$ ipython --no-banner

In [1]: import numpy as np

In [2]: np.set_printoptions(suppress=True, linewidth=160)

In [3]: X = np.loadtxt("dump.csv", delimiter=",")

In [4]: print(X.round(3))
[[-0.387 -0.907  0.166]
 [ 0.43  -0.018  0.903]
 [-0.816  0.42   0.397]]

In [5]: gram = X.T @ X

In [6]: print(np.allclose(gram, gram.T))
True

In [7]: print(np.round(np.linalg.svd(X, compute_uv=False) ** 2, 3))
[1. 1. 1.]

In [8]: print((X @ X.T).shape)
(3, 3)

In [9]: print(np.round(np.trace(gram), 3), np.round((X ** 2).sum(), 3))
3.0 3.0

In [10]: print(np.round(np.diag(gram), 3))
[1. 1. 1.]

In [11]: vec = np.array([4, 4, 6])

In [12]: target = X @ vec

In [13]: beta, lr = np.zeros(3), 1 / np.linalg.norm(X, 2) ** 2

In [14]: for i in range(8):
    ...:     beta -= lr * X.T @ (X @ beta - target)
    ...:     if i % 2 == 0: print(i, round(np.linalg.norm(X @ beta - target), 3))
    ...: 
0 0.0
2 0.0
4 0.0
6 0.0

In [15]: print(round(np.linalg.cond(X), 3))
1.0

In [16]: print(beta)
[4. 4. 6.]

In [17]: u = np.array([2, 0, -3])

In [18]: B = X + np.outer(u, np.eye(3)[0])

In [19]: print(np.linalg.matrix_rank(B - X))
1

In [20]: print(B.round(3))
[[ 1.613 -0.907  0.166]
 [ 0.43  -0.018  0.903]
 [-3.816  0.42   0.397]]

In [21]: B = X / np.linalg.norm(X, axis=1, keepdims=True)

In [22]: gram = B @ B.T

In [23]: print((np.abs(gram) > 0.9).astype(int))
[[1 0 0]
 [0 1 0]
 [0 0 1]]

In [24]: print((gram - 2 * np.eye(3)).round(6).argmax(axis=1))
[1 0 0]

In [25]: print(gram[0].round(3) + 0)
[1. 0. 0.]

In [26]: print(np.degrees(np.arccos(np.clip(gram[0, 1], -1, 1))))
90.0

In [27]: vec = np.array([2, 0, 2])

In [28]: target = X @ vec

In [29]: print(target.round(3))
[-0.442  2.665 -0.839]

In [30]: print(np.round(np.linalg.solve(X.T, X[1]), 3) + 0)
[0. 1. 0.]

In [31]: print(np.round(np.linalg.solve(X, target), 3) + 0)
[2. 0. 2.]

In [32]: print(np.round(np.linalg.solve(X, 3 * target), 3) + 0)
[6. 0. 6.]

In [33]: m1 = np.load("test4.npy")

In [34]: print(m1)
[[ 1  1 -1 -1  1  1 -1 -1]
 [ 1  1  1  1  1  1  1  1]
 [ 1 -1 -1  1 -1  1  1 -1]]

In [35]: u, g = m1[2], m1[0]

In [36]: print(u @ u)
8

In [37]: p = (u @ g) / (u @ u) * u

In [38]: print(np.linalg.matrix_rank(np.outer(u, g)))
1

In [39]: print(p)
[ 0. -0. -0.  0. -0.  0.  0. -0.]

In [40]: print(g - p)
[ 1.  1. -1. -1.  1.  1. -1. -1.]

In [41]: print(round(float(np.linalg.norm(u + g) ** 2 + np.linalg.norm(u - g) ** 2), 3))
32.0

In [42]: gram = m1.T @ m1

In [43]: print(np.linalg.matrix_rank(gram))
3

In [44]: print(gram)
[[ 3  1 -1  1  1  3  1 -1]
 [ 1  3  1 -1  3  1 -1  1]
 [-1  1  3  1  1 -1  1  3]
 [ 1 -1  1  3 -1  1  3  1]
 [ 1  3  1 -1  3  1 -1  1]
 [ 3  1 -1  1  1  3  1 -1]
 [ 1 -1  1  3 -1  1  3  1]
 [-1  1  3  1  1 -1  1  3]]

In [45]: print(np.diag(gram))
[3 3 3 3 3 3 3 3]

In [46]: print((m1 @ m1.T).shape)
(3, 3)

In [47]: q, _ = np.linalg.qr(np.array([[-0.6, -1.4], [-0.3, 1.2], [-0.5, 2.0]]))

In [48]: F = q @ q.T

In [49]: print(F.round(3) + 0)
[[1.    0.    0.   ]
 [0.    0.265 0.441]
 [0.    0.441 0.735]]

In [50]: vec = np.array([0, -2, -3, -2, -3, 0, -3, 2])

In [51]: print(np.einsum("ij,j->i", m1, vec))
[  1 -11   1]

In [52]: print((m1 @ vec).argmax())
0

In [53]: print(m1 @ np.eye(8)[6])
[-1.  1.  1.]

In [54]: print(m1 @ (2 * vec))
[  2 -22   2]

In [55]: print(np.sign((m1 @ vec).round(6)))
[ 1 -1  1]

In [56]: print(np.linalg.norm(m1 @ vec) <= np.linalg.norm(m1, 2) * np.linalg.norm(vec) + 1e-9)
True

In [57]: B = m1[0, 0] * m1[1:] - np.outer(m1[1:, 0], m1[0])

In [58]: print(B)
[[ 0  0  2  2  0  0  2  2]
 [ 0 -2  0  2 -2  0  2  0]]

In [59]: print(np.linalg.matrix_rank(B), np.linalg.matrix_rank(m1))
2 3

In [60]: print(m1[:, 0] / m1[0, 0])
[1. 1. 1.]

In [61]: gram = B.T @ B

In [62]: print((B @ B.T).shape)
(2, 2)

In [63]: print(np.diag(gram))
[0 4 4 8 4 0 8 4]

In [64]: print(np.round(np.linalg.eigvalsh(gram)[::-1], 3) + 0)
[24.  8.  0.  0.  0.  0.  0.  0.]

In [65]: print(np.trace(gram), (B ** 2).sum())
32 32

In [66]: vec = np.array([-5, -3, -1, -9, 0, 7, -2, -1])

In [67]: h1 = np.maximum(m1 @ vec, 0)

In [68]: print(m1 * (h1 > 1e-9)[:, None])
[[ 1  1 -1 -1  1  1 -1 -1]
 [ 0  0  0  0  0  0  0  0]
 [ 0  0  0  0  0  0  0  0]]

In [69]: print(np.maximum(m1 @ vec, 0) - np.maximum(-m1 @ vec, 0))
[ 12 -14  -4]

In [70]: print(np.round(np.tanh(m1 @ vec), 3))
[ 1.    -1.    -0.999]

In [71]: B = m1 / np.sqrt((m1 ** 2).mean(axis=1, keepdims=True))

In [72]: print(B[0])
[ 1.  1. -1. -1.  1.  1. -1. -1.]

In [73]: print(m1 - m1.mean(axis=1, keepdims=True))
[[ 1.  1. -1. -1.  1.  1. -1. -1.]
 [ 0.  0.  0.  0.  0.  0.  0.  0.]
 [ 1. -1. -1.  1. -1.  1.  1. -1.]]

In [74]: print(np.round(np.linalg.norm(B, axis=1), 3))
[2.828 2.828 2.828]

In [75]: M = np.array([[5, 2, 8],
    ...:     [7, 10, 11],
    ...:     [8, 17, 12],
    ...:     [12, 22, 14],
    ...:     [14, 28, 17],
    ...:     [20, 35, 23],
    ...:     [26, 40, 23],
    ...:     [34, 47, 30],
    ...:     [39, 55, 32],
    ...:     [45, 58, 36],
    ...:     [48, 63, 37],
    ...:     [50, 72, 38],
    ...:     [57, 77, 38],
    ...:     [65, 86, 43],
    ...:     [74, 89, 46],
    ...:     [78, 90, 46],
    ...:     [87, 92, 46]])

In [76]: u, g = M[10], M[14]

In [77]: print(u @ g)
10861

In [78]: p = (u @ g) / (u @ u) * u

In [79]: print(np.outer(u, g))
[[3552 4272 2208]
 [4662 5607 2898]
 [2738 3293 1702]]

In [80]: print(np.round((g - p) @ u, 3))
-0.0

In [81]: print(np.round(g - p, 3))
[ 5.781 -0.537 -6.585]

In [82]: vec = np.array([-2, -2, -1])

In [83]: target = M @ vec

In [84]: print(np.round(np.linalg.lstsq(M, target)[0], 3))
[-2. -2. -1.]

In [85]: print(np.round(np.linalg.solve(M.T @ M, M.T @ target), 3))
[-2. -2. -1.]

In [86]: rng = np.random.default_rng(38320)

In [87]: target = target + 0.3 * rng.normal(size=17)

In [88]: print(target.round(3))
[ -22.537  -44.902  -61.882  -82.043 -101.168 -132.991 -154.606 -192.285 -219.823 -241.835 -258.924 -281.687 -306.066 -344.917 -371.946 -382.107 -403.85 ]

In [89]: beta, *_ = np.linalg.lstsq(M, target)

In [90]: print(np.round(M.T @ (target - M @ beta), 3) + 0)
[0. 0. 0.]

In [91]: print(beta.round())
[-2. -2. -1.]

In [92]: print([round(float(np.linalg.norm(np.linalg.solve(M.T @ M + lam * np.eye(3), M.T @ target))), 2) for lam in (0, 1, 10, 100)])
[3.0, 3.0, 3.0, 2.99]

In [93]: print(np.round(np.linalg.norm(target - M @ beta), 3))
0.791

In [94]: vec = np.array([1, 2, 4])

In [95]: print(np.round(np.abs(np.linalg.eigvals(X)), 3))
[1. 1. 1.]

In [96]: print(np.round(np.linalg.det(X), 3))
1.0

In [97]: print(np.round(np.sort(np.abs(np.degrees(np.angle(np.linalg.eigvals(X))))), 3))
[  0.    120.267 120.267]

In [98]: dist = np.linalg.norm(M[:, None] - M[None], axis=-1)

In [99]: print((dist + 1e9 * np.eye(17)).round(6).argmin(axis=1))
[ 1  2  3  2  3  6  5  8  9 10  9 12 11 14 15 14 15]

In [100]: print(np.flatnonzero(dist[16] < dist.mean() / 2))
[13 14 15 16]

In [101]: print(np.linalg.matrix_rank(dist ** 2))
5

In [102]: print(dist[16].round(6).argsort(kind="stable")[:4])
[16 15 14 13]

In [103]: print(np.unravel_index(dist.round(6).argmax(), dist.shape))
(np.int64(0), np.int64(16))

In [104]: feats = np.array([[2.6, 2.8, 1.0, 0.0],
     ...:     [-1.4, -0.1, 0.8, -0.1],
     ...:     [-0.2, 1.9, 0.0, -0.9]])

In [105]: feats[2] = feats[0] + 0.3 * rng.normal(size=4)

In [106]: print(feats.round(3))
[[ 2.6    2.8    1.     0.   ]
 [-1.4   -0.1    0.8   -0.1  ]
 [ 2.31   2.721  1.051 -0.026]]

In [107]: blk = np.stack([feats, 3 * feats, feats[::-1]])

In [108]: print(np.linalg.matrix_rank(blk.reshape(3, -1)))
2

In [109]: print(np.round(np.linalg.norm(blk, axis=(1, 2)), 3))
[ 5.663 16.988  5.663]

In [110]: U, sig, Vh = np.linalg.svd(feats)

In [111]: print(np.argmax(sig[:-1] / (sig[1:] + 1e-6)) + 1)
2

In [112]: B = U[:, :2] @ np.diag(sig[:2]) @ Vh[:2]

In [113]: print(round(float(np.linalg.norm(feats - B) / np.linalg.norm(feats)), 3))
0.005

In [114]: print(np.linalg.matrix_rank(feats, rtol=0.05))
2

In [115]: u, g = feats[1], feats[0]

In [116]: print(round(float(u @ g), 3))
-3.12

In [117]: p = (u @ g) / (u @ u) * u

In [118]: print(round(float((g - p) @ u), 3))
-0.0

In [119]: print(np.round(np.outer(u, g), 3))
[[-3.64 -3.92 -1.4  -0.  ]
 [-0.26 -0.28 -0.1  -0.  ]
 [ 2.08  2.24  0.8   0.  ]
 [-0.26 -0.28 -0.1  -0.  ]]

In [120]: ang = np.radians(15)

In [121]: r_ = np.eye(4)

In [122]: r_[1, 1] = r_[0, 0] = np.cos(ang)

In [123]: r_[1, 0], r_[0, 1] = -np.sin(ang), np.sin(ang)

In [124]: print(r_.round(3))
[[ 0.966  0.259  0.     0.   ]
 [-0.259  0.966  0.     0.   ]
 [ 0.     0.     1.     0.   ]
 [ 0.     0.     0.     1.   ]]

In [125]: B = feats @ r_.T

In [126]: print(B.round(3))
[[ 3.236  2.032  1.     0.   ]
 [-1.378  0.266  0.8   -0.1  ]
 [ 2.936  2.03   1.051 -0.026]]

In [127]: print(np.allclose(np.linalg.norm(feats, axis=1), np.linalg.norm(B, axis=1)))
True

In [128]: print(np.round(np.abs(B - feats).max(axis=0), 3))
[0.636 0.768 0.    0.   ]

In [129]: print(np.allclose(feats @ feats.T, B @ B.T))
True

In [130]: print(np.round(np.linalg.svd(feats, compute_uv=False), 3), np.round(np.linalg.svd(B, compute_uv=False), 3))
[5.481 1.424 0.029] [5.481 1.424 0.029]

In [131]: u = np.array([-1, -2, -1])

In [132]: print(np.round(np.array([np.convolve(row, u, "same") for row in B]), 3))
[[-8.504 -8.299 -4.032 -1.   ]
 [ 2.491  0.047 -1.766 -0.6  ]
 [-7.902 -8.047 -4.106 -0.999]]

In [133]: print(np.round(np.convolve(B[1], u), 3))
[ 1.378  2.491  0.047 -1.766 -0.6    0.1  ]

In [134]: print(np.round(np.polyval(u, B[1]), 3))
[-0.143 -1.602 -3.24  -0.81 ]

In [135]: J = np.load("sample12.npy")

In [136]: print(J.round(3))
[[ 0.974 -0.131  0.092]
 [-0.131  0.346  0.458]
 [ 0.092  0.458  0.68 ]]

In [137]: vec = np.array([1, -2, -2])

In [138]: h1 = np.maximum(J @ vec, 0)

In [139]: print(np.round(J.T @ h1, 3))
[ 1.025 -0.138  0.096]

In [140]: w, evecs = np.linalg.eigh(J)

In [141]: print(w.round(3) + 0)
[0. 1. 1.]

In [142]: print(np.round(np.linalg.svd(J, compute_uv=False), 3) + 0)
[1. 1. 0.]

In [143]: print(np.round(evecs @ np.diag(w) @ evecs.T, 3))
[[ 0.974 -0.131  0.092]
 [-0.131  0.346  0.458]
 [ 0.092  0.458  0.68 ]]

In [144]: print(round(float(w.sum()), 3), np.round(np.trace(J), 3))
2.0 2.0

In [145]: print(np.round(np.linalg.eigvalsh(J + 4 * np.eye(3)), 3))
[4. 5. 5.]

In [146]: print(np.round(evecs.T @ J @ evecs, 3) + 0)
[[0. 0. 0.]
 [0. 1. 0.]
 [0. 0. 1.]]

In [147]: mat = np.load("m.npy")

In [148]: print(mat)
[[7 1 0 0]
 [8 8 0 0]
 [0 0 7 1]
 [0 0 8 8]]

In [149]: B = mat[0, 0] * mat[1:] - np.outer(mat[1:, 0], mat[0])

In [150]: print(B)
[[ 0 48  0  0]
 [ 0  0 49  7]
 [ 0  0 56 56]]

In [151]: print(np.round(mat[:, 0] / mat[0, 0], 3))
[1.    1.143 0.    0.   ]

In [152]: print(np.flatnonzero(~B.round(6).any(axis=1)))
[]

In [153]: U, sig, Vh = np.linalg.svd(B, full_matrices=False)

In [154]: print(np.round(sig / sig[0], 3))
[1.    0.536 0.293]

In [155]: print(round(float(np.sqrt((sig ** 2).sum())), 3), np.round(np.linalg.norm(B), 3))
105.005 105.005

In [156]: print(np.abs(U[:, 0]).round(6).argmax())
2

In [157]: print(np.round(Vh @ Vh.T, 3) + 0)
[[1. 0. 0.]
 [0. 1. 0.]
 [0. 0. 1.]]

In [158]: print(np.round(U.T @ U, 3) + 0)
[[1. 0. 0.]
 [0. 1. 0.]
 [0. 0. 1.]]

In [159]: print(np.unravel_index(np.abs(mat).argmax(), mat.shape))
(np.int64(1), np.int64(0))

In [160]: print(mat.mean(axis=0))
[3.75 2.25 3.75 2.25]

In [161]: print(mat.sum(axis=1))
[ 8 16  8 16]

In [162]: data = np.load("case13.npy")

In [163]: print(data)
[[1.    0.7   0.49  0.343]
 [0.7   1.    0.7   0.49 ]
 [0.49  0.7   1.    0.7  ]
 [0.343 0.49  0.7   1.   ]]

In [164]: w, evecs = np.linalg.eigh(data)

In [165]: print(np.abs(evecs[:, -1]).round(6).argmax())
1

In [166]: print(w.round(3))
[0.203 0.318 0.754 2.725]

In [167]: print(np.round(np.linalg.eigvalsh(data + -3 * np.eye(4)), 3))
[-2.797 -2.682 -2.246 -0.275]

In [168]: print(np.round(np.linalg.eigvalsh(data @ data), 3))
[0.041 0.101 0.569 7.425]

In [169]: print(np.unique(w.round(6) + 0, return_counts=True)[1])
[1 1 1 1]

In [170]: print(np.round(evecs.T @ evecs, 3) + 0)
[[1. 0. 0. 0.]
 [0. 1. 0. 0.]
 [0. 0. 1. 0.]
 [0. 0. 0. 1.]]

In [171]: print(np.round(np.abs(evecs[:, -1]), 3))
[0.461 0.536 0.536 0.461]

In [172]: print(np.round(np.linalg.eigvals(data).sum().real, 3))
4.0

In [173]: print(round(float(np.linalg.det(data.T)), 3))
0.133

In [174]: r = np.linalg.matrix_rank(J)

In [175]: print(r)
2

In [176]: null = np.linalg.svd(J)[2][r:].T

In [177]: print([int(np.linalg.matrix_rank(J[:, :j + 1])) for j in range(3)])
[1, 2, 2]

In [178]: print(np.round(J @ null, 3) + 0)
[[0.]
 [0.]
 [0.]]

In [179]: print([int(np.linalg.matrix_rank(J[:i])) for i in range(1, len(J) + 1)])
[1, 2, 2]

In [180]: print(np.allclose(J @ null, 0))
True

In [181]: print(np.round(null @ null.T, 3))
[[ 0.026  0.131 -0.092]
 [ 0.131  0.654 -0.458]
 [-0.092 -0.458  0.32 ]]

In [182]: q = data.astype(float).copy()

In [183]: for j in range(4):
     ...:     q[:, j] -= q[:, :j] @ (q[:, :j].T @ q[:, j])
     ...:     q[:, j] /= np.linalg.norm(q[:, j])
     ...: 

In [184]: print(np.round(q.T @ data, 3) + 0)
[[1.359 1.406 1.258 1.009]
 [0.    0.493 0.643 0.59 ]
 [0.    0.    0.473 0.554]
 [0.    0.    0.    0.418]]

In [185]: def softmax(z):
     ...:     e = np.exp(z - z.max(axis=-1, keepdims=True))
     ...:     return e / e.sum(axis=-1, keepdims=True)
     ...: 

In [186]: print(np.round(softmax(data[3]), 3))
[0.181 0.21  0.259 0.35 ]

In [187]: att = data @ data.T / np.sqrt(4)

In [188]: print(softmax(att).round(6).argmax(axis=1))
[1 1 2 2]

In [189]: print(np.round(softmax(att + np.triu(np.full(att.shape, -np.inf), 1)), 3))
[[1.    0.    0.    0.   ]
 [0.461 0.539 0.    0.   ]
 [0.286 0.345 0.369 0.   ]
 [0.21  0.249 0.275 0.266]]

In [190]: print(np.round(softmax(att)[3] @ data, 3))
[0.61  0.719 0.738 0.653]
